$ python -q
>>> import numpy as np
>>> from numpy import linalg as LA
>>> np.set_printoptions(precision=2, suppress=True, linewidth=100, legacy="1.25")
>>> arr = np.loadtxt("test15.csv", delimiter=",")
>>> arr
array([[ 2., -1., -6.,  1., -1.,  2.,  1., -1., -1.,  2.,  2.],
       [ 0.,  0., -6.,  1., -2.,  2., -1.,  1., -2.,  1.,  2.],
       [-2.,  2.,  3.,  1.,  1.,  0., -2.,  0.,  0.,  1., -1.],
       [ 2., -2.,  3., -1.,  0.,  0.,  2.,  0.,  1., -2., -1.],
       [ 1., -2.,  6., -1., -2.,  1., -2.,  1.,  1.,  2., -2.],
       [ 1.,  2.,  3.,  0., -2.,  0.,  1.,  1.,  1., -2., -1.],
       [ 0.,  0.,  6., -2.,  1.,  2., -1.,  1., -1., -1., -2.],
       [ 1., -2.,  3.,  2.,  2.,  0., -2., -2.,  0.,  0., -1.],
       [-2.,  0.,  3.,  0.,  0., -1.,  0., -1., -1., -1., -1.],
       [ 0., -1., -3., -1., -1., -1.,  1., -2.,  1.,  1.,  1.],
       [ 2.,  2., -3., -2.,  2.,  2., -1., -1., -2.,  0.,  1.],
       [ 0., -1., -3., -1., -1.,  0.,  1., -2.,  2.,  1.,  1.]])
>>> C2 = arr.T @ arr
>>> np.diag(C2)
array([ 23.,  27., 216.,  19.,  25.,  19.,  23.,  19.,  19.,  22.,  24.])
>>> np.allclose(C2, C2.T)
True
>>> LA.matrix_rank(C2)
10
>>> (arr @ arr.T).shape
(12, 12)
>>> np.round(LA.svd(arr, compute_uv=False) ** 2, 2) + 0
array([254.03,  47.64,  38.15,  33.7 ,  28.97,  15.43,   8.89,   5.1 ,   2.38,   1.71,   0.  ])
>>> left, s, Vt = LA.svd(arr)
>>> s.round(2) + 0
array([15.94,  6.9 ,  6.18,  5.8 ,  5.38,  3.93,  2.98,  2.26,  1.54,  1.31,  0.  ])
>>> np.argmax(s[:-1] / (s[1:] + 1e-6)) + 1
10
>>> Y = left[:, :10] @ np.diag(s[:10]) @ Vt[:10]
>>> np.round(np.abs(arr - Y).max(), 2)
0.0
>>> Y = arr / np.sqrt((arr ** 2).mean(axis=1, keepdims=True))
>>> LA.matrix_rank(arr - arr.mean(axis=1, keepdims=True))
10
>>> LA.matrix_rank(Y) == LA.matrix_rank(arr)
True
>>> rank = LA.matrix_rank(arr)
>>> rank
10
>>> ns = LA.svd(arr)[2][rank:].T
>>> [int(LA.matrix_rank(arr[:i])) for i in range(1, len(arr) + 1)]
[1, 2, 3, 4, 5, 6, 7, 8, 9, 10, 10, 10]
>>> np.allclose(arr @ ns, 0)
True
>>> x = np.array([0, -2, 1, -1, -1, -2, 1, -1, 0, -2, -1])
>>> arr @ (2 * x)
array([-24., -30., -12.,  30.,  12.,  12.,  10.,   8.,  18.,   6., -24.,   2.])
>>> arr @ np.ones(11)
array([ 0., -4.,  3.,  2.,  3.,  4.,  3.,  1., -4., -5.,  0., -3.])
>>> arr @ x
array([-12., -15.,  -6.,  15.,   6.,   6.,   5.,   4.,   9.,   3., -12.,   1.])
>>> (arr @ x).argmax()
3
>>> arr * x
array([[ 0.,  2., -6., -1.,  1., -4.,  1.,  1., -0., -4., -2.],
       [ 0., -0., -6., -1.,  2., -4., -1., -1., -0., -2., -2.],
       [-0., -4.,  3., -1., -1., -0., -2., -0.,  0., -2.,  1.],
       [ 0.,  4.,  3.,  1., -0., -0.,  2., -0.,  0.,  4.,  1.],
       [ 0.,  4.,  6.,  1.,  2., -2., -2., -1.,  0., -4.,  2.],
       [ 0., -4.,  3., -0.,  2., -0.,  1., -1.,  0.,  4.,  1.],
       [ 0., -0.,  6.,  2., -1., -4., -1., -1., -0.,  2.,  2.],
       [ 0.,  4.,  3., -2., -2., -0., -2.,  2.,  0., -0.,  1.],
       [-0., -0.,  3., -0., -0.,  2.,  0.,  1., -0.,  2.,  1.],
       [ 0.,  2., -3.,  1.,  1.,  2.,  1.,  2.,  0., -2., -1.],
       [ 0., -4., -3.,  2., -2., -4., -1.,  1., -0., -0., -1.],
       [ 0.,  2., -3.,  1.,  1., -0.,  1.,  2.,  0., -2., -1.]])
>>> arr @ np.eye(11)[0]
array([ 2.,  0., -2.,  2.,  1.,  1.,  0.,  1., -2.,  0.,  2.,  0.])
>>> Z = np.sign(np.array([[-4, -5, 3, 5], [-3, 5, -2, 0], [-4, 0, -2, -3], [-1, 0, 5, 0]]))
>>> Y = (np.tril(Z, -1) + np.eye(4)) @ (np.triu(Z, 1) + np.eye(4))
>>> evals = np.array([2, 1, 0, 2])
>>> M = np.rint(Y * evals @ LA.inv(Y)) + 0
>>> M
array([[ 2.,  1.,  0., -1.],
       [ 0.,  0.,  0.,  2.],
       [-2., -1.,  2., -1.],
       [-2., -1.,  0.,  1.]])
>>> np.abs(np.diag(LA.qr(M)[1])) > 1e-9
array([ True, False,  True,  True])
>>> np.unique(M.round(6), axis=0).shape
(4, 4)
>>> LA.lstsq(M[:-1].T, M[-1])[2]
3
>>> rank = LA.matrix_rank(M)
>>> rank
3
>>> ns = LA.svd(M)[2][rank:].T
>>> np.round(ns[:, 0] / ns[np.abs(ns[:, 0]).round(6).argmax(), 0], 2) + 0
array([-0.5,  1. ,  0. ,  0. ])
>>> [int(LA.matrix_rank(M[:i])) for i in range(1, len(M) + 1)]
[1, 2, 3, 3]
>>> [int(LA.matrix_rank(np.delete(M, i, axis=0))) for i in range(4)]
[3, 2, 2, 3]
>>> Y = np.array([[0, 1], [2, 0], [0, -1], [-1, 1]])
>>> np.vstack([M, Y.T]).shape
(6, 4)
>>> np.einsum("ij->j", M)
array([-2., -1.,  2.,  1.])
>>> Y.T @ M.T
array([[ 3., -2., -1., -3.],
       [ 1.,  2., -5., -1.]])
>>> np.einsum("ik,kj->ji", M, Y)
array([[ 3., -2., -1., -3.],
       [ 1.,  2., -5., -1.]])
>>> LA.matrix_rank(np.vstack([M, Y.T]))
4
>>> Y = np.array([[1, 0], [2, 0]])
>>> Z = np.kron(Y, M)
>>> LA.matrix_rank(Z)
3
>>> LA.norm(M, axis=0)
array([3.46, 1.73, 2.  , 2.65])
>>> round(LA.norm(M, 2), 2)
4.1
>>> round(LA.norm(M[3] - M[1]), 2)
2.45
>>> W0 = np.load("run3.npy")
>>> W0
array([[-4.,  2., -2.,  2.],
       [-4.,  2., -4.,  4.],
       [-2.,  2., -4.,  2.],
       [-6.,  2., -2.,  4.]])
>>> f, r1 = W0[3], W0[0]
>>> f @ f
60.0
>>> f @ r1
40.0
>>> pr = (f @ r1) / (f @ f) * f
>>> r1 - pr
array([ 0.  ,  0.67, -0.67, -0.67])
>>> np.outer(f, r1)
array([[ 24., -12.,  12., -12.],
       [ -8.,   4.,  -4.,   4.],
       [  8.,  -4.,   4.,  -4.],
       [-16.,   8.,  -8.,   8.]])
>>> left, s, Vt = LA.svd(W0)
>>> np.argmax(s[:-1] / (s[1:] + 1e-6)) + 1
3
>>> Y = left[:, :3] @ np.diag(s[:3]) @ Vt[:3]
>>> round(LA.norm(W0 - Y) / LA.norm(W0), 2)
0.0
>>> LA.matrix_rank(Y)
3
>>> rank = LA.matrix_rank(W0)
>>> rank
3
>>> ns = LA.svd(W0)[2][rank:].T
>>> ns @ ns.T
array([[0.14, 0.29, 0.14, 0.14],
       [0.29, 0.57, 0.29, 0.29],
       [0.14, 0.29, 0.14, 0.14],
       [0.14, 0.29, 0.14, 0.14]])
>>> [int(LA.matrix_rank(np.delete(W0, i, axis=0))) for i in range(4)]
[3, 3, 3, 3]
>>> [int(LA.matrix_rank(W0[:, :j + 1])) for j in range(4)]
[1, 2, 3, 3]
>>> LA.matrix_rank(W0.T @ W0), LA.matrix_rank(W0 @ W0.T)
(3, 3)
>>> np.allclose(W0 @ ns, 0)
True
>>> [int(LA.matrix_rank(W0[:i])) for i in range(1, len(W0) + 1)]
[1, 2, 3, 3]
>>> round(float(LA.norm(W0, 2) / LA.norm(W0)), 2)
0.97
>>> [round(float(x), 2) for x in LA.svd(W0, compute_uv=False)[:3]]
[12.55, 3.06, 1.1]
>>> np.argsort(-LA.norm(W0, axis=0).round(6), kind="stable")[:3]
array([0, 2, 3])
>>> LA.cond(W0) > 100
True
>>> data = np.load("x.npy")
>>> data
array([[ -5.17,  -6.65,  -1.07,  -5.76,  -0.54,   1.41,   7.  ,   4.25,  -1.24,   1.14],
       [ -4.47,  -6.34,  -1.03,  -4.96,  -0.15,   1.4 ,   5.82,   4.19,  -1.39,   1.42],
       [ -6.67,  -7.21,  -1.63,  -6.23,  -0.19,   1.54,   7.93,   4.54,  -1.28,   1.18],
       [  3.5 ,   3.88,   0.76,   3.67,  -0.44,  -1.08,  -5.02,  -2.94,   1.  ,  -1.04],
       [  4.83,   6.39,   0.68,   4.83,  -0.25,  -0.61,  -6.94,  -3.58,   0.81,  -1.54],
       [ -0.1 ,  -0.2 ,   0.02,  -0.19,   0.33,  -0.27,  -0.08,  -0.06,  -0.14,   0.34],
       [  3.5 ,   4.49,   0.45,   3.51,   0.03,  -1.05,  -5.06,  -2.79,   0.94,  -0.52],
       [ -0.29,  -0.51,   0.52,  -0.19,   0.01,  -0.32,   0.23,   0.74,  -0.04,   0.3 ],
       [ -4.55,  -4.82,  -1.62,  -3.92,   0.19,   1.1 ,   5.35,   3.13,  -1.48,   1.08],
       [ -2.5 ,  -3.25,  -1.17,  -3.14,   0.56,   0.87,   3.41,   1.89,  -1.11,   0.6 ],
       [ -8.08,  -9.66,  -1.86,  -7.73,  -0.9 ,   1.95,   9.61,   5.65,  -2.  ,   2.06],
       [ -2.73,  -3.85,  -0.74,  -2.76,   0.1 ,   0.74,   3.05,   2.13,  -1.07,   0.63],
       [  4.01,   5.68,   1.52,   4.  ,   0.03,  -1.45,  -4.9 ,  -4.05,   0.78,  -1.21],
       [ -5.03,  -6.04,  -1.33,  -4.99,  -0.06,   1.04,   6.34,   3.23,  -0.81,   0.87],
       [  1.98,   2.87,   0.92,   2.78,   0.53,  -0.15,  -2.79,  -1.58,   0.28,  -0.94],
       [  2.69,   2.57,   0.12,   1.81,   0.29,  -0.14,  -2.83,  -1.96,   0.91,  -0.86],
       [  1.47,   1.45,   0.2 ,   1.06,  -0.57,  -0.15,  -1.6 ,  -0.32,   0.23,  -0.21],
       [ -5.12,  -6.86,  -1.74,  -5.27,  -0.5 ,   1.48,   6.35,   4.11,  -1.34,   1.14],
       [ -1.42,  -1.54,  -0.2 ,  -1.27,  -0.17,   0.11,   2.05,   1.2 ,   0.1 ,   0.57],
       [  5.21,   6.73,   1.71,   5.14,  -0.39,  -0.97,  -6.49,  -3.72,   1.25,  -1.44],
       [  9.75,  11.62,   2.31,   9.45,   0.09,  -2.81, -11.83,  -6.98,   1.86,  -2.56],
       [  2.21,   3.01,   0.8 ,   2.46,  -0.24,  -0.11,  -2.23,  -1.61,   0.76,  -0.76],
       [ -5.04,  -7.03,  -1.35,  -5.81,  -0.43,   1.47,   7.25,   4.83,  -1.43,   0.95],
       [  1.92,   1.87,  -0.21,   1.7 ,  -0.39,  -0.13,  -2.07,  -0.8 ,   0.5 ,  -0.77],
       [ -3.15,  -4.51,  -1.06,  -3.8 ,  -0.18,   0.55,   4.89,   2.78,  -1.04,   0.93],
       [  7.59,   9.04,   1.77,   7.29,  -0.06,  -1.79,  -9.49,  -5.65,   1.6 ,  -1.98],
       [  9.57,  12.02,   1.84,   9.22,  -0.21,  -1.87, -12.37,  -6.93,   2.33,  -2.72],
       [ -1.26,  -2.12,  -0.22,  -1.99,   0.27,  -0.07,   1.27,   1.29,  -0.67,   1.05],
       [  3.07,   3.76,   0.56,   3.2 ,   0.04,  -0.87,  -4.63,  -2.75,   0.47,  -1.16],
       [  1.74,   3.38,   0.4 ,   2.75,  -0.14,  -0.73,  -2.82,  -1.15,   0.59,  -0.97],
       [ -5.77,  -7.46,  -1.25,  -4.97,   0.54,   1.21,   6.25,   3.81,  -1.31,   1.94],
       [ -1.64,  -2.15,   0.  ,  -2.13,  -0.46,   0.27,   2.18,   1.54,  -0.37,   0.12],
       [  2.95,   2.73,   0.55,   1.8 ,  -0.03,  -0.89,  -3.3 ,  -1.71,   0.71,  -0.63],
       [  2.73,   2.79,   0.6 ,   2.21,  -0.18,  -0.39,  -3.36,  -1.93,   0.69,  -0.92],
       [  7.56,  10.13,   2.24,   7.43,   0.46,  -1.64,  -9.63,  -5.69,   1.84,  -1.82],
       [ -4.16,  -5.14,  -1.14,  -4.18,  -0.51,   0.76,   5.32,   3.18,  -0.56,   1.26],
       [ -1.1 ,  -1.82,  -0.38,  -1.31,  -0.48,   0.78,   2.32,   1.06,  -0.47,  -0.08],
       [ -1.49,  -2.19,  -0.57,  -0.98,   0.22,   0.34,   1.68,   0.95,  -0.2 ,   0.17]])
>>> Ac = (data - data.mean(axis=0)) / data.std(axis=0)
>>> Ac.std(axis=0)
array([1., 1., 1., 1., 1., 1., 1., 1., 1., 1.])
>>> beta = LA.lstsq(np.delete(Ac, 5, axis=1), Ac[:, 5])[0]
>>> beta
array([-0.37,  0.03, -0.21, -0.13,  0.01,  0.02,  0.7 , -0.04, -0.47])
>>> np.abs(beta).argmax()
6
